$ python -q
>>> import numpy as np
>>> np.set_printoptions(precision=2, suppress=True, linewidth=100, sign=" ")
>>> def rnd(a):
...     return np.round(a, 2) + 0
... 
>>> K = np.load("case14.npy")
>>> K
array([[ 1,  0,  0,  0,  0,  0,  0,  0],
       [ 0,  1,  0,  0,  0,  0,  0,  0],
       [ 0,  1,  1,  0,  0,  0,  0,  0],
       [-1, -1, -2,  1,  0,  0,  0,  0],
       [-2,  2, -1,  2,  1,  0,  0,  0],
       [ 1, -2,  1, -1, -1,  1,  0,  0],
       [ 0, -2,  1,  0, -2,  2,  1,  0],
       [ 0,  2, -1,  2, -2,  0, -2,  1]])
>>> # triangular
>>> f, r1 = K[3], K[5]
>>> f @ f
np.int64(7)
>>> f @ r1
np.int64(-2)
>>> pr = (f @ r1) / (f @ f) * f
>>> rnd(np.linalg.norm(f + r1) ** 2 + np.linalg.norm(f - r1) ** 2)
np.float64(32.0)
>>> np.outer(f, r1)
array([[-1,  2, -1,  1,  1, -1,  0,  0],
       [-1,  2, -1,  1,  1, -1,  0,  0],
       [-2,  4, -2,  2,  2, -2,  0,  0],
       [ 1, -2,  1, -1, -1,  1,  0,  0],
       [ 0,  0,  0,  0,  0,  0,  0,  0],
       [ 0,  0,  0,  0,  0,  0,  0,  0],
       [ 0,  0,  0,  0,  0,  0,  0,  0],
       [ 0,  0,  0,  0,  0,  0,  0,  0]])
>>> rnd(pr)
array([ 0.29,  0.29,  0.57, -0.29,  0.  ,  0.  ,  0.  ,  0.  ])
>>> np.linalg.matrix_rank(np.outer(f, r1))
np.int64(1)
>>> out = np.array([[-3, 3], [3, 2], [3, 3], [3, -1], [3, -3], [1, 2], [0, 3], [1, -1]])
>>> np.vstack([K, out.T]).shape
(10, 8)
>>> np.einsum("ij,ij->i", K, K)
array([  1,   1,   2,   7,  14,   9,  14,  18])
>>> np.linalg.matrix_rank(K @ out)
np.int64(2)
>>> np.linalg.matrix_rank(np.vstack([K, out.T]))
np.int64(8)
>>> rng = np.random.default_rng(1598)
>>> z = rng.permutation(8)
>>> out = K[:, z] * rng.choice([-1, 1], 8)
>>> out
array([[ 0,  0, -1,  0,  0,  0,  0,  0],
       [-1,  0,  0,  0,  0,  0,  0,  0],
       [-1,  0,  0,  0,  0,  1,  0,  0],
       [ 1,  0,  1,  0,  0, -2,  0, -1],
       [-2,  0,  2,  0, -1, -1,  0, -2],
       [ 2,  0, -1,  0,  1,  1,  1,  1],
       [ 2, -1,  0,  0,  2,  1,  2,  0],
       [-2,  2,  0, -1,  2, -1,  0, -2]])
>>> left, _, Vh = np.linalg.svd(K.T @ out)
>>> z
array([ 1,  6,  0,  7,  4,  2,  5,  3])
>>> rnd(left @ Vh)
array([[ 0.,  0., -1.,  0.,  0.,  0.,  0.,  0.],
       [-1.,  0.,  0.,  0.,  0.,  0.,  0.,  0.],
       [ 0.,  0.,  0.,  0.,  0.,  1.,  0.,  0.],
       [ 0.,  0.,  0.,  0.,  0.,  0.,  0., -1.],
       [ 0.,  0.,  0.,  0., -1.,  0.,  0.,  0.],
       [ 0.,  0.,  0.,  0.,  0.,  0.,  1.,  0.],
       [ 0., -1.,  0.,  0.,  0.,  0.,  0.,  0.],
       [ 0.,  0.,  0., -1.,  0.,  0.,  0.,  0.]])
>>> rnd(np.linalg.lstsq(K, out)[0])
array([[ 0.,  0., -1.,  0.,  0.,  0.,  0.,  0.],
       [-1.,  0.,  0.,  0.,  0.,  0.,  0.,  0.],
       [ 0.,  0.,  0.,  0.,  0.,  1.,  0.,  0.],
       [ 0.,  0.,  0.,  0.,  0.,  0.,  0., -1.],
       [ 0.,  0.,  0.,  0., -1.,  0.,  0.,  0.],
       [ 0.,  0.,  0.,  0.,  0.,  0.,  1.,  0.],
       [ 0., -1.,  0.,  0.,  0.,  0.,  0.,  0.],
       [ 0.,  0.,  0., -1.,  0.,  0.,  0.,  0.]])
>>> K - K[0]
array([[ 0,  0,  0,  0,  0,  0,  0,  0],
       [-1,  1,  0,  0,  0,  0,  0,  0],
       [-1,  1,  1,  0,  0,  0,  0,  0],
       [-2, -1, -2,  1,  0,  0,  0,  0],
       [-3,  2, -1,  2,  1,  0,  0,  0],
       [ 0, -2,  1, -1, -1,  1,  0,  0],
       [-1, -2,  1,  0, -2,  2,  1,  0],
       [-1,  2, -1,  2, -2,  0, -2,  1]])
>>> np.linalg.matrix_rank(K)
np.int64(8)
>>> rnd(np.linalg.norm(K))
np.float64(8.12)
>>> np.unravel_index(np.abs(K).argmax(), K.shape)
(np.int64(3), np.int64(2))
>>> rnd(K.mean(axis=0))
array([-0.12,  0.12, -0.12,  0.5 , -0.5 ,  0.38, -0.12,  0.12])
>>> K.sum(axis=0)
array([-1,  1, -1,  4, -4,  3, -1,  1])
>>> J = np.loadtxt("a.csv", delimiter=",")
>>> J
array([[-0.05, -0.4 , -0.14,  0.68, -3.71, -3.2 ,  0.46,  0.39],
       [-0.05,  0.73, -1.31,  2.72,  1.61, -3.37, -1.16, -0.23],
       [-2.32,  2.04, -0.82,  1.42, -0.48,  0.4 , -3.51,  0.24],
       [ 1.34, -1.1 ,  1.21, -2.66, -0.74,  0.74,  2.4 ,  2.57],
       [ 2.04,  1.24,  0.13, -1.82,  2.91,  2.01, -0.79,  1.69],
       [ 1.68,  2.89, -3.27, -0.05, -1.24, -0.72,  0.2 ,  1.04],
       [-1.7 ,  0.63, -2.41, -1.66, -1.5 ,  1.16, -2.95,  0.92],
       [-3.16,  2.72,  1.32,  0.79,  0.33,  0.56,  1.85, -1.18],
       [ 2.04,  1.9 ,  0.43,  0.82, -1.07, -0.79,  3.73,  0.81],
       [ 3.07, -0.93,  0.78,  1.96, -2.67,  0.94, -1.1 , -1.05],
       [ 2.87, -1.62,  1.56, -1.68,  0.64,  2.55,  1.4 , -0.12],
       [ 2.96,  0.96, -2.44, -0.94, -0.67,  1.25, -2.53, -0.19],
       [-3.55,  0.3 ,  0.08,  1.22, -0.81, -1.73,  1.84, -1.94],
       [-2.5 , -1.73,  0.7 ,  1.96, -0.33, -0.2 , -2.94, -1.62],
       [-0.54,  1.65,  0.26, -0.26,  2.57,  3.17, -2.21,  0.59],
       [-0.88,  0.83,  3.76,  1.66,  0.84, -2.17, -0.82,  0.74],
       [-0.87, -1.09, -0.25,  1.17,  2.77,  3.42,  1.49, -0.25]])
>>> Ac = J - J.mean(axis=0)
>>> vecs = np.linalg.svd(Ac)[2][:7]
>>> out = Ac - Ac @ vecs.T @ vecs
>>> rnd((Ac @ vecs.T).std(axis=0))
array([ 2.63,  2.31,  2.15,  1.66,  1.43,  1.24,  0.99])
>>> t3 = np.stack([J, -2 * J, J[::-1]])
>>> rnd(np.einsum("bij,cij->bc", t3, t3))
array([[ 425.1 , -850.2 ,  -53.37],
       [-850.2 , 1700.4 ,  106.73],
       [ -53.37,  106.73,  425.1 ]])
>>> rnd(np.linalg.norm(t3, axis=(1, 2)))
array([ 20.62,  41.24,  20.62])
>>> z = J[:, 0] > np.median(J[:, 0])
>>> f = J[z].mean(axis=0) - J[~z].mean(axis=0)
>>> ((J - J.mean(axis=0)) @ f > 0).astype(int)
array([ 0,  0,  0,  1,  1,  1,  0,  0,  1,  1,  1,  1,  0,  0,  0,  0,  0])
>>> Ac = (J - J.mean(axis=0)) / J.std(axis=0)
>>> rnd(Ac.std(axis=0))
array([ 1.,  1.,  1.,  1.,  1.,  1.,  1.,  1.])
>>> b = np.linalg.lstsq(np.delete(Ac, 2, axis=1), Ac[:, 2])[0]
>>> rnd(b)
array([-0.18, -0.4 ,  0.29,  0.21,  0.02,  0.36,  0.21])
>>> feats = np.array([[1, 1, -1, -1, -1, -1, 1, 1],
...     [1, 1, -1, -1, 1, 1, -1, -1],
...     [1, -1, 1, -1, -1, 1, -1, 1],
...     [1, -1, -1, 1, -1, 1, 1, -1]])
>>> np.count_nonzero(feats)
np.int64(32)
>>> rnd(np.linalg.norm(feats))
np.float64(5.66)
>>> feats.shape
(4, 8)
>>> feats - feats[0]
array([[ 0,  0,  0,  0,  0,  0,  0,  0],
       [ 0,  0,  0,  0,  2,  2, -2, -2],
       [ 0, -2,  2,  0,  0,  2, -2,  0],
       [ 0, -2,  0,  2,  0,  2,  0, -2]])
>>> feats.sum(axis=1)
array([ 0,  0,  0,  0])
>>> np.diff(feats, axis=0)
array([[ 0,  0,  0,  0,  2,  2, -2, -2],
       [ 0, -2,  2,  0, -2,  0,  0,  2],
       [ 0,  0, -2,  2,  0,  0,  2, -2]])
>>> np.linalg.matrix_rank(feats)
np.int64(4)
>>> out = feats / np.linalg.norm(feats, axis=1, keepdims=True)
>>> cov = out @ out.T
>>> np.argwhere(np.triu(np.abs(cov) > 0.95, 1))
array([], shape=(0, 2), dtype=int64)
>>> np.degrees(np.arccos(np.clip(cov[3, 1], -1, 1)))
np.float64(90.0)
>>> out = feats / np.sqrt((feats ** 2).mean(axis=1, keepdims=True))
>>> rnd(np.linalg.norm(out, axis=1))
array([ 2.83,  2.83,  2.83,  2.83])
>>> np.linalg.matrix_rank(out) == np.linalg.matrix_rank(feats)
np.True_
>>> t = np.radians(15)
>>> R = np.eye(8)
>>> R[5, 5] = R[1, 1] = np.cos(t)
>>> R[5, 1], R[1, 5] = -np.sin(t), np.sin(t)
>>> rnd(R)
array([[ 1.  ,  0.  ,  0.  ,  0.  ,  0.  ,  0.  ,  0.  ,  0.  ],
       [ 0.  ,  0.97,  0.  ,  0.  ,  0.  ,  0.26,  0.  ,  0.  ],
       [ 0.  ,  0.  ,  1.  ,  0.  ,  0.  ,  0.  ,  0.  ,  0.  ],
       [ 0.  ,  0.  ,  0.  ,  1.  ,  0.  ,  0.  ,  0.  ,  0.  ],
       [ 0.  ,  0.  ,  0.  ,  0.  ,  1.  ,  0.  ,  0.  ,  0.  ],
       [ 0.  , -0.26,  0.  ,  0.  ,  0.  ,  0.97,  0.  ,  0.  ],
       [ 0.  ,  0.  ,  0.  ,  0.  ,  0.  ,  0.  ,  1.  ,  0.  ],
       [ 0.  ,  0.  ,  0.  ,  0.  ,  0.  ,  0.  ,  0.  ,  1.  ]])
>>> out = feats @ R.T
>>> rnd(out)
array([[ 1.  ,  0.71, -1.  , -1.  , -1.  , -1.22,  1.  ,  1.  ],
       [ 1.  ,  1.22, -1.  , -1.  ,  1.  ,  0.71, -1.  , -1.  ],
       [ 1.  , -0.71,  1.  , -1.  , -1.  ,  1.22, -1.  ,  1.  ],
       [ 1.  , -0.71, -1.  ,  1.  , -1.  ,  1.22,  1.  , -1.  ]])
>>> rnd(np.abs(out - feats).max(axis=0))
array([ 0.  ,  0.29,  0.  ,  0.  ,  0.  ,  0.29,  0.  ,  0.  ])
>>> np.allclose(feats @ feats.T, out @ out.T)
True
>>> out = feats + rng.integers(-2, 3, (4, 1)) @ rng.integers(-2, 3, (1, 8))
>>> out
array([[ 1,  1, -1, -1, -1, -1,  1,  1],
       [ 1,  3,  1,  1,  1,  3,  3,  1],
       [ 1, -1,  1, -1, -1,  1, -1,  1],
       [ 1,  0,  0,  2, -1,  2,  3,  0]])
>>> np.abs(out - feats).sum(axis=1)
array([  0,  14,   0,   7])
>>> mat = np.loadtxt("layer3.csv", delimiter=",")
>>> mat
array([[ 1.  ,  0.2 ,  0.04,  0.01,  0.  ,  0.  ,  0.  ,  0.  ,  0.  ],
       [ 0.2 ,  1.  ,  0.2 ,  0.04,  0.01,  0.  ,  0.  ,  0.  ,  0.  ],
       [ 0.04,  0.2 ,  1.  ,  0.2 ,  0.04,  0.01,  0.  ,  0.  ,  0.  ],
       [ 0.01,  0.04,  0.2 ,  1.  ,  0.2 ,  0.04,  0.01,  0.  ,  0.  ],
       [ 0.  ,  0.01,  0.04,  0.2 ,  1.  ,  0.2 ,  0.04,  0.01,  0.  ],
       [ 0.  ,  0.  ,  0.01,  0.04,  0.2 ,  1.  ,  0.2 ,  0.04,  0.01],
       [ 0.  ,  0.  ,  0.  ,  0.01,  0.04,  0.2 ,  1.  ,  0.2 ,  0.04],
       [ 0.  ,  0.  ,  0.  ,  0.  ,  0.01,  0.04,  0.2 ,  1.  ,  0.2 ],
       [ 0.  ,  0.  ,  0.  ,  0.  ,  0.  ,  0.01,  0.04,  0.2 ,  1.  ]])
>>> x = np.array([0, 1, 2, 3, 3, 1, 1, 1, 1])
>>> a = np.maximum(mat @ x, 0)
>>> rnd(np.maximum(mat @ x, 0) - np.maximum(-mat @ x, 0))
array([ 0.31,  1.55,  2.93,  4.09,  3.94,  1.99,  1.59,  1.47,  1.25])
>>> mat * (a > 1e-9)[:, None]
array([[ 1.  ,  0.2 ,  0.04,  0.01,  0.  ,  0.  ,  0.  ,  0.  ,  0.  ],
       [ 0.2 ,  1.  ,  0.2 ,  0.04,  0.01,  0.  ,  0.  ,  0.  ,  0.  ],
       [ 0.04,  0.2 ,  1.  ,  0.2 ,  0.04,  0.01,  0.  ,  0.  ,  0.  ],
       [ 0.01,  0.04,  0.2 ,  1.  ,  0.2 ,  0.04,  0.01,  0.  ,  0.  ],
       [ 0.  ,  0.01,  0.04,  0.2 ,  1.  ,  0.2 ,  0.04,  0.01,  0.  ],
       [ 0.  ,  0.  ,  0.01,  0.04,  0.2 ,  1.  ,  0.2 ,  0.04,  0.01],
       [ 0.  ,  0.  ,  0.  ,  0.01,  0.04,  0.2 ,  1.  ,  0.2 ,  0.04],
       [ 0.  ,  0.  ,  0.  ,  0.  ,  0.01,  0.04,  0.2 ,  1.  ,  0.2 ],
       [ 0.  ,  0.  ,  0.  ,  0.  ,  0.  ,  0.01,  0.04,  0.2 ,  1.  ]])
>>> rnd(np.tanh(mat @ x))
array([ 0.3 ,  0.91,  0.99,  1.  ,  1.  ,  0.96,  0.92,  0.9 ,  0.85])
>>> rnd(mat.T @ a)
array([ 0.78,  2.4 ,  4.25,  5.62,  5.37,  3.36,  2.53,  2.16,  1.63])
